>>> import numpy as np
>>> np.set_printoptions(precision=2, suppress=True, linewidth=200)
>>> K = np.load("block5.npy")
>>> K
array([[ 0,  0,  0,  0,  0,  0,  0,  0,  0],
       [-4, -2,  0,  0,  0,  0,  0,  0,  0],
       [ 0,  0,  0, -6,  0,  4,  7,  3,  0],
       [-2,  0,  0,  0,  0, -1,  0, -5,  0],
       [ 0,  0,  0,  9,  0,  0,  0,  0,  0]])
>>> # rank 4
>>> U, sv, Vt = np.linalg.svd(K)
>>> sv.round(2) + 0
array([12.38,  6.88,  5.19,  3.67,  0.  ])
>>> A2 = U[:, :4] @ np.diag(sv[:4]) @ Vt[:4]
>>> print(np.round(np.abs(K - A2).max(), 2))
0.0
>>> print(np.linalg.matrix_rank(A2))
4
>>> print(A2.round(2) + 0)
[[ 0.  0.  0.  0.  0.  0.  0.  0.  0.]
 [-4. -2.  0.  0.  0.  0.  0.  0.  0.]
 [ 0.  0.  0. -6.  0.  4.  7.  3.  0.]
 [-2.  0.  0.  0.  0. -1.  0. -5.  0.]
 [ 0.  0.  0.  9.  0.  0.  0.  0.  0.]]
>>> round(float(np.linalg.norm(K - A2, 2)), 2), round(float(sv[4]), 2)
(0.0, 0.0)
>>> A = np.load("data.npy")
>>> print(A)
[[-1.31  0.43 -0.88  1.08 -0.87 -2.1 ]
 [ 1.06  1.58 -2.05  0.43 -0.44  0.9 ]
 [-0.61  1.15 -1.78  1.14 -0.97 -1.37]
 [-1.48  0.15 -0.51  0.99 -0.78 -2.23]
 [ 1.34  1.43 -1.78  0.15 -0.22  1.38]
 [ 1.69  0.61 -0.54 -0.6   0.42  2.22]
 [-0.07 -1.52  2.17 -0.98  0.87  0.52]
 [-1.35 -1.42  1.77 -0.14  0.21 -1.4 ]
 [ 1.12 -0.69  1.21 -1.13  0.93  1.92]
 [-1.49  0.13 -0.48  0.98 -0.77 -2.23]
 [ 1.19 -0.6   1.1  -1.12  0.91  1.99]
 [-0.49 -1.62  2.23 -0.8   0.73 -0.05]
 [ 1.11 -0.7   1.22 -1.13  0.93  1.91]
 [-1.69 -0.62  0.55  0.6  -0.42 -2.22]
 [ 1.45  1.33 -1.63  0.03 -0.12  1.57]
 [-0.07 -1.52  2.17 -0.98  0.87  0.52]
 [-1.66 -0.36  0.18  0.75 -0.56 -2.28]
 [ 1.67  0.87 -0.91 -0.42  0.26  2.09]
 [-1.65 -0.34  0.16  0.76 -0.57 -2.28]
 [ 1.06 -0.75  1.29 -1.14  0.94  1.86]
 [-0.69 -1.63  2.21 -0.69  0.65 -0.34]
 [-0.47 -1.62  2.23 -0.8   0.74 -0.03]
 [-1.41 -1.37  1.68 -0.07  0.15 -1.51]]
>>> x = np.array([1, 0, 1, 0, 2, 0])
>>> np.linalg.norm(A @ x) <= np.linalg.norm(A, 2) * np.linalg.norm(x) + 1e-9
np.True_
>>> A2 = np.array([[1, 0], [9, 1], [2, 5], [6, 8], [3, 3], [5, 7]])
>>> np.vstack([A, A2.T]).shape
(25, 6)
>>> print(np.linalg.matrix_rank(np.vstack([A, A2.T])))
4
>>> np.linalg.matrix_rank(A @ A2)
np.int64(2)
>>> f = np.array([-2, -2, -1])
>>> v = np.array([2, 6, 8, 2, 6])
>>> F = np.outer(f, v)
>>> F
array([[ -4, -12, -16,  -4, -12],
       [ -4, -12, -16,  -4, -12],
       [ -2,  -6,  -8,  -2,  -6]])
>>> U, sv, Vt = np.linalg.svd(F)
>>> np.argmax(sv[:-1] / (sv[1:] + 1e-6)) + 1
np.int64(1)
>>> A2 = U[:, :1] @ np.diag(sv[:1]) @ Vt[:1]
>>> np.linalg.matrix_rank(A2)
np.int64(1)
>>> np.linalg.matrix_rank(F, rtol=0.05)
np.int64(1)
>>> f, v = F[2], F[1]
>>> f @ f
np.int64(144)
>>> print(f @ v)
288
>>> pr = (f @ v) / (f @ f) * f
>>> (v - pr) @ f
np.float64(0.0)
>>> print(np.outer(f, v))
[[  8  24  32   8  24]
 [ 24  72  96  24  72]
 [ 32  96 128  32  96]
 [  8  24  32   8  24]
 [ 24  72  96  24  72]]
>>> print(v - pr)
[0. 0. 0. 0. 0.]
>>> [round(float(x), 2) for x in np.linalg.svd(F, compute_uv=False)[:3]]
[36.0, 0.0, 0.0]
>>> np.linalg.matrix_rank(F, rtol=0.1)
np.int64(1)
>>> A2 = F[0, 0] * F[1:] - np.outer(F[1:, 0], F[0])
>>> A2
array([[0, 0, 0, 0, 0],
       [0, 0, 0, 0, 0]])
>>> np.linalg.matrix_rank(A2), np.linalg.matrix_rank(F)
(np.int64(0), np.int64(1))
>>> X = np.array([[0.3, 2.0, 0.0, 0.0, 0.0],
...     [1.0, 0.3, 0.0, 2.0, 0.0],
...     [2.0, 0.0, 2.3, 1.0, 2.0],
...     [0.0, 2.0, 0.0, 2.3, 0.0],
...     [0.0, 2.0, 0.0, 0.0, 0.3]])
>>> x = np.array([9, 9, 3, 4, 2])
>>> h1 = np.maximum(F @ x, 0)
>>> np.tanh(F @ x)
array([-1., -1., -1.])
>>> E = np.loadtxt("test17.csv", delimiter=",")
>>> print(E)
[[ 0.3 -0.5  0.   0.3  0.5 -0.1 -0.4  0.4  0.4]
 [ 0.2 -0.1 -0.6  1.8 -1.4 -0.3  0.8 -1.5 -0.2]
 [-1.2  0.9  0.3 -1.5 -0.6 -1.1  0.8  0.8  0.2]
 [ 0.  -0.8  1.9 -0.7  1.3 -1.7  2.1 -0.5 -0.6]
 [ 2.2 -1.4  0.1  0.6  0.9  0.4  1.   0.1  0.3]
 [ 0.8 -0.1  1.6 -1.9 -1.   1.5 -1.8  0.4 -1.4]
 [ 0.2  0.1  1.9 -0.1 -0.8  0.3  0.7  0.2 -1.3]
 [-1.9  0.2 -1.1 -0.3  0.7 -0.9 -0.8 -0.1 -0.7]
 [-2.2 -0.2 -0.9  1.1  0.2  1.9  1.7  0.9 -0.6]
 [ 0.6 -0.7  1.   0.6  1.5  1.2  1.  -0.7  0.6]
 [-0.5 -4.   0.   6.  -3.5 11.5 -0.5  3.   0.5]
 [ 1.4  1.3  0.2  0.7  0.2  0.2 -0.2  1.   1.2]
 [ 0.4  1.6 -1.2  0.2  0.9  0.8  2.6 -0.4 -1.2]
 [ 0.9  0.3 -0.8 -0.6 -1.4  0.1  0.5  0.   0.5]
 [ 1.2  0.3 -2.   0.  -0.7 -0.3 -1.3  0.9 -0.1]
 [-0.9 -0.1  0.   0.1 -2.4 -0.7 -1.8  0.1  0.1]
 [ 1.  -0.8 -0.5 -0.1  0.3 -0.8  0.1  0.3 -0.9]
 [ 2.1 -0.4 -0.2 -1.2  0.9  0.9  0.7 -1.1 -0.7]
 [ 0.6  0.5  0.9 -1.1 -2.1  0.4 -0.9  0.4  0.3]
 [-2.7 -0.2 -0.7 -0.6 -0.5 -0.1  1.2  2.4  1.1]
 [-0.9  0.6 -1.6  0.2 -1.8 -0.5  0.3 -0.1 -2.4]
 [ 0.6  0.5 -0.6  0.6  0.2 -1.8  0.2  0.  -0.9]
 [-0.5 -1.   0.6 -0.2  0.2  0.4  0.8 -0.6  1.4]
 [-1.4 -0.9 -1.1  0.2 -0.3  0.6 -0.5 -0.7 -0.5]
 [ 0.3  0.5 -0.3 -1.8  0.   1.3  1.2  0.   0.3]
 [ 0.3 -1.5 -0.7  0.7  0.9  1.4 -1.  -0.8  0.3]
 [-0.2 -1.8 -1.3  0.4 -0.8  1.3  0.   1.5  0.4]
 [ 0.6  2.4  1.7  1.2 -1.4  1.9 -0.5  1.5 -2.2]
 [ 0.7 -0.6 -1.  -0.8  0.9  0.8 -0.6 -0.2  0.3]
 [ 0.2 -1.7 -2.3 -0.4  1.6 -0.4  0.1 -0.4 -0.2]
 [ 0.4 -0.2  0.  -0.9  0.8  0.5  0.3  0.  -1.2]]
>>> x = np.array([0, 0, -1, -1, 3, -2, 3, -3, -3])
>>> rhs = E @ x
>>> b, lr = np.zeros(9), 1 / np.linalg.norm(E, 2) ** 2
>>> for i in range(200):
...     b -= lr * E.T @ (E @ b - rhs)
...     if i % 50 == 0: print(i, round(np.linalg.norm(E @ b - rhs), 2))
... 
0 27.17
50 0.15
100 0.01
150 0.0
>>> round(float(np.linalg.cond(E)), 2)
4.53
>>> print(b.round(2) + 0)
[ 0.  0. -1. -1.  3. -2.  3. -3. -3.]
>>> proj = np.triu(np.array([[-9, 0, -6, -1, 0],
...     [-6, -4, 8, -8, 4],
...     [4, 5, -4, -9, -1],
...     [7, 0, 1, 8, 3],
...     [2, -4, -6, -4, 6]]), 1) + np.eye(5)
>>> A2 = proj @ X @ np.linalg.inv(proj)
>>> A2
array([[  -11.7,     0. ,   -84. ,  -776. ,  2232. ],
       [   17. ,    -7.7,   182. ,  1585. , -4525. ],
       [    2. ,   -20. ,   174.3,  1391. , -3917. ],
       [    0. ,     8. ,   -64. ,  -509.7,  1434. ],
       [    0. ,     2. ,   -16. ,  -128. ,   360.3]])
>>> np.linalg.matrix_rank(A2)
np.int64(5)
>>> A2 = E / np.sqrt((E ** 2).mean(axis=1, keepdims=True))
>>> np.linalg.matrix_rank(A2) == np.linalg.matrix_rank(E)
np.True_
>>> A2[11]
array([ 1.62,  1.5 ,  0.23,  0.81,  0.23,  0.23, -0.23,  1.16,  1.39])
>>> np.linalg.matrix_rank(E - E.mean(axis=1, keepdims=True))
np.int64(8)
>>> A2 = np.array([[-2, -2], [-2, 0]])
>>> m1 = np.kron(np.eye(2, dtype=int), A2)
>>> m1
array([[-2, -2,  0,  0],
       [-2,  0,  0,  0],
       [ 0,  0, -2, -2],
       [ 0,  0, -2,  0]])
>>> x = np.array([0, -1, 3, 0])
>>> h1 = np.maximum(m1 @ x, 0)
>>> np.tanh(m1 @ x)
array([ 0.96,  0.  , -1.  , -1.  ])
>>> np.maximum(m1 @ (3 * x), 0)
array([6, 0, 0, 0])
>>> m1.T @ h1
array([-4, -4,  0,  0])
>>> proj = np.triu(np.array([[-3, -2, 2, 2], [-1, 0, 1, -1], [-2, -2, 0, 2], [3, -3, -3, 1]]), 1) + np.eye(4)
>>> A2 = proj @ m1 @ np.linalg.inv(proj)
>>> np.trace(A2), np.trace(m1)
(np.float64(-4.0), np.int64(-4))
>>> np.poly(A2)
array([  1.,   4.,  -4., -16.,  16.])
>>> evals, vecs = np.linalg.eigh(m1)
>>> x = np.array([7, 2, -6, 8])
>>> np.abs(m1).sum(axis=1).max(), round(float(np.abs(evals).max()), 2)
(np.int64(4), 3.24)
>>> np.linalg.eigvalsh(m1[1:, 1:])
array([-3.24,  0.  ,  1.24])
>>> x @ m1 @ x
np.int64(-34)
>>> A2 = np.array([[-2]])
>>> C = np.array([[-2, -2], [-2, 0]])
>>> M = np.block([[A2, np.array([[3, -2]])], [np.zeros((2, 1)), C]])
>>> M
array([[-2.,  3., -2.],
       [ 0., -2., -2.],
       [ 0., -2.,  0.]])
>>> A2 = np.array([[3, 0, 1], [3, 0, 2]])
>>> C = np.kron(A2, M)
>>> C
array([[-6.,  9., -6., -0.,  0., -0., -2.,  3., -2.],
       [ 0., -6., -6.,  0., -0., -0.,  0., -2., -2.],
       [ 0., -6.,  0.,  0., -0.,  0.,  0., -2.,  0.],
       [-6.,  9., -6., -0.,  0., -0., -4.,  6., -4.],
       [ 0., -6., -6.,  0., -0., -0.,  0., -4., -4.],
       [ 0., -6.,  0.,  0., -0.,  0.,  0., -4.,  0.]])
>>> A2 = np.array([[0, 1, 2, 2, 2, 3, 1, 0],
...     [2, 3, 1, 1, 2, 1, 3, 0],
...     [3, 1, 2, 3, 0, 1, 0, 0],
...     [3, 0, 2, 3, 3, 0, 0, 2],
...     [3, 0, 2, 0, 1, 2, 3, 0],
...     [3, 2, 3, 2, 3, 3, 1, 2],
...     [1, 2, 2, 0, 3, 1, 1, 2],
...     [3, 1, 0, 2, 3, 2, 2, 2]])
>>> mat = np.triu(A2, 1)
>>> print(mat)
[[0 1 2 2 2 3 1 0]
 [0 0 1 1 2 1 3 0]
 [0 0 0 3 0 1 0 0]
 [0 0 0 0 3 0 0 2]
 [0 0 0 0 0 2 3 0]
 [0 0 0 0 0 0 1 2]
 [0 0 0 0 0 0 0 2]
 [0 0 0 0 0 0 0 0]]
>>> U, sv, Vt = np.linalg.svd(mat, full_matrices=False)
>>> (sv > 1e-8).sum()
np.int64(7)
>>> sv
array([6.76, 3.99, 3.47, 2.52, 1.74, 0.95, 0.09, 0.  ])
>>> print(np.round(Vt @ Vt.T, 2) + 0)
[[1. 0. 0. 0. 0. 0. 0. 0.]
 [0. 1. 0. 0. 0. 0. 0. 0.]
 [0. 0. 1. 0. 0. 0. 0. 0.]
 [0. 0. 0. 1. 0. 0. 0. 0.]
 [0. 0. 0. 0. 1. 0. 0. 0.]
 [0. 0. 0. 0. 0. 1. 0. 0.]
 [0. 0. 0. 0. 0. 0. 1. 0.]
 [0. 0. 0. 0. 0. 0. 0. 1.]]
>>> U.shape, sv.shape, Vt.shape
((8, 8), (8,), (8, 8))
>>> np.allclose(U * sv @ Vt, mat)
True
